$ ipython --no-banner

In [1]: import numpy as np

In [2]: import numpy.linalg as la

In [3]: np.set_printoptions(precision=1, suppress=True, linewidth=100)

In [4]: def tidy(a):
   ...:     return np.round(a, 1) + 0
   ...: 

In [5]: W0 = np.load("arr.npy")

In [6]: print(tidy(W0))
[[-0.5 -0.8]
 [ 0.6 -0.2]
 [ 0.4 -0.5]
 [ 0.3 -0.3]]

In [7]: vec = np.array([1, 3])

In [8]: tidy(W0 @ np.eye(2)[1])
Out[8]: array([-0.8, -0.2, -0.5, -0.3])

In [9]: tidy(W0 * vec)
Out[9]: 
array([[-0.5, -2.4],
       [ 0.6, -0.6],
       [ 0.4, -1.4],
       [ 0.3, -0.9]])

In [10]: tidy(W0 @ np.ones(2))
Out[10]: array([-1.3,  0.4,  0. ,  0. ])

In [11]: print(np.sign((W0 @ vec).round(6)))
[-1.  1. -1. -1.]

In [12]: la.norm(W0 @ vec) <= la.norm(W0, 2) * la.norm(vec) + 1e-9
Out[12]: np.True_

In [13]: tidy(W0 @ vec)
Out[13]: array([-2.9,  0. , -1. , -0.6])

In [14]: tidy((W0 * vec).sum(axis=1))
Out[14]: array([-2.9,  0. , -1. , -0.6])

In [15]: E = np.load("test0.npy")

In [16]: E
Out[16]: 
array([[ 2, -2,  2],
       [ 1, -1, -3],
       [-1, -3,  3],
       [-1,  1, 11]])

In [17]: def softmax(z):
    ...:     e = np.exp(z - z.max(axis=-1, keepdims=True))
    ...:     return e / e.sum(axis=-1, keepdims=True)
    ...: 

In [18]: print(tidy(softmax(E[1])))
[0.9 0.1 0. ]

In [19]: att = E @ E.T / np.sqrt(3)

In [20]: softmax(att).round(6).argmax(axis=1)
Out[20]: array([3, 1, 3, 3])

In [21]: tidy(softmax(att)[1] @ E)
Out[21]: array([ 1., -1., -3.])

In [22]: tidy(softmax(att + np.triu(np.full(att.shape, -np.inf), 1)))
Out[22]: 
array([[1., 0., 0., 0.],
       [0., 1., 0., 0.],
       [0., 0., 1., 0.],
       [0., 0., 0., 1.]])

In [23]: P = E @ la.solve(E.T @ E, E.T)

In [24]: tidy(la.eigvalsh(P))
Out[24]: array([0., 1., 1., 1.])

In [25]: tidy(P @ E[:, 2])
Out[25]: array([ 2., -3.,  3., 11.])

In [26]: tidy(P)
Out[26]: 
array([[ 0.9,  0.3,  0. ,  0.1],
       [ 0.3,  0.2,  0. , -0.3],
       [ 0. ,  0. ,  1. ,  0. ],
       [ 0.1, -0.3,  0. ,  0.9]])

In [27]: Y = E / la.norm(E, axis=1, keepdims=True)

In [28]: cov = Y @ Y.T

In [29]: tidy(cov[1])
Out[29]: array([-0.2,  1. , -0.5, -1. ])

In [30]: (np.abs(cov) > 0.9).astype(int)
Out[30]: 
array([[1, 0, 0, 0],
       [0, 1, 0, 1],
       [0, 0, 1, 0],
       [0, 1, 0, 1]])

In [31]: np.argwhere(np.triu(np.abs(cov) > 0.95, 1))
Out[31]: array([[1, 3]])

In [32]: tidy(la.norm(Y, axis=1))
Out[32]: array([1., 1., 1., 1.])

In [33]: tidy(np.degrees(np.arccos(np.clip(cov[1, 3], -1, 1))))
Out[33]: np.float64(162.1)

In [34]: tidy(cov)
Out[34]: 
array([[ 1. , -0.2,  0.7,  0.5],
       [-0.2,  1. , -0.5, -1. ],
       [ 0.7, -0.5,  1. ,  0.6],
       [ 0.5, -1. ,  0.6,  1. ]])

In [35]: rk = la.matrix_rank(cov)

In [36]: rk
Out[36]: np.int64(3)

In [37]: ns = la.svd(cov)[2][rk:].T

In [38]: [int(la.matrix_rank(np.delete(cov, i, axis=0))) for i in range(4)]
Out[38]: [3, 3, 2, 3]

In [39]: [int(la.matrix_rank(cov[:i])) for i in range(1, len(cov) + 1)]
Out[39]: [1, 2, 3, 3]

In [40]: la.matrix_rank(cov.T @ cov), la.matrix_rank(cov @ cov.T)
Out[40]: (np.int64(3), np.int64(3))

In [41]: print(np.allclose(cov @ ns, 0))
True

In [42]: ns.shape
Out[42]: (4, 1)

In [43]: Y = np.array([[1, 2], [1, 0]])

In [44]: W2 = np.kron(Y, E)

In [45]: W2
Out[45]: 
array([[ 2, -2,  2,  4, -4,  4],
       [ 1, -1, -3,  2, -2, -6],
       [-1, -3,  3, -2, -6,  6],
       [-1,  1, 11, -2,  2, 22],
       [ 2, -2,  2,  0,  0,  0],
       [ 1, -1, -3,  0,  0,  0],
       [-1, -3,  3,  0,  0,  0],
       [-1,  1, 11,  0,  0,  0]])

In [46]: tidy(la.norm(W2, 2)), tidy(la.norm(Y, 2) * la.norm(E, 2))
Out[46]: (np.float64(27.5), np.float64(27.5))

In [47]: W2.shape
Out[47]: (8, 6)

In [48]: rng = np.random.default_rng(6789)

In [49]: lab = rng.integers(0, 3, 3)

In [50]: feats = np.array([[-1, 1, 0], [2, -1, 2], [-1, 2, 1]]) * (lab[:, None] == lab)

In [51]: feats
Out[51]: 
array([[-1,  0,  0],
       [ 0, -1,  0],
       [ 0,  0,  1]])

In [52]: feats @ feats.T
Out[52]: 
array([[1, 0, 0],
       [0, 1, 0],
       [0, 0, 1]])

In [53]: tidy(la.norm(feats, axis=0))
Out[53]: array([1., 1., 1.])

In [54]: print(feats[:, 1] @ feats[:, 2])
0

In [55]: X = np.loadtxt("data.csv", delimiter=",")

In [56]: X
Out[56]: 
array([[5., 2., 0.],
       [2., 7., 2.],
       [0., 2., 2.]])

In [57]: ev, vecs = la.eigh(X)

In [58]: vec = np.array([1, -3, -1])

In [59]: print(tidy(vec @ X @ vec / (vec @ vec)), tidy(ev[0]), tidy(ev[-1]))
6.4 1.2 8.7

In [60]: tidy(la.eigvalsh(X[1:, 1:]))
Out[60]: array([1.3, 7.7])

In [61]: Lm = la.cholesky(X)

In [62]: print(tidy(np.prod(np.diag(Lm)) ** 2), tidy(la.det(X)))
42.0 42.0

In [63]: tidy(Lm)
Out[63]: 
array([[2.2, 0. , 0. ],
       [0.9, 2.5, 0. ],
       [0. , 0.8, 1.2]])

In [64]: print(tidy(X / np.sqrt(np.outer(np.diag(X), np.diag(X)))))
[[1.  0.3 0. ]
 [0.3 1.  0.5]
 [0.  0.5 1. ]]

In [65]: tidy(np.diag(Lm) ** 2)
Out[65]: array([5. , 6.2, 1.4])

In [66]: Y = Lm + rng.integers(-2, 3, (3, 2)) @ rng.integers(-2, 3, (2, 3))

In [67]: tidy(Y)
Out[67]: 
array([[ 5.2,  0. ,  0. ],
       [ 2.9,  4.5,  0. ],
       [-4. ,  5.8,  1.2]])

In [68]: la.matrix_rank(Y - Lm, tol=1e-8)
Out[68]: np.int64(2)

In [69]: print(tidy(la.svd(Y - Lm, compute_uv=False)))
[6.7 3.6 0. ]

In [70]: Y - Lm
Out[70]: 
array([[ 3.,  0.,  0.],
       [ 2.,  2.,  0.],
       [-4.,  5.,  0.]])
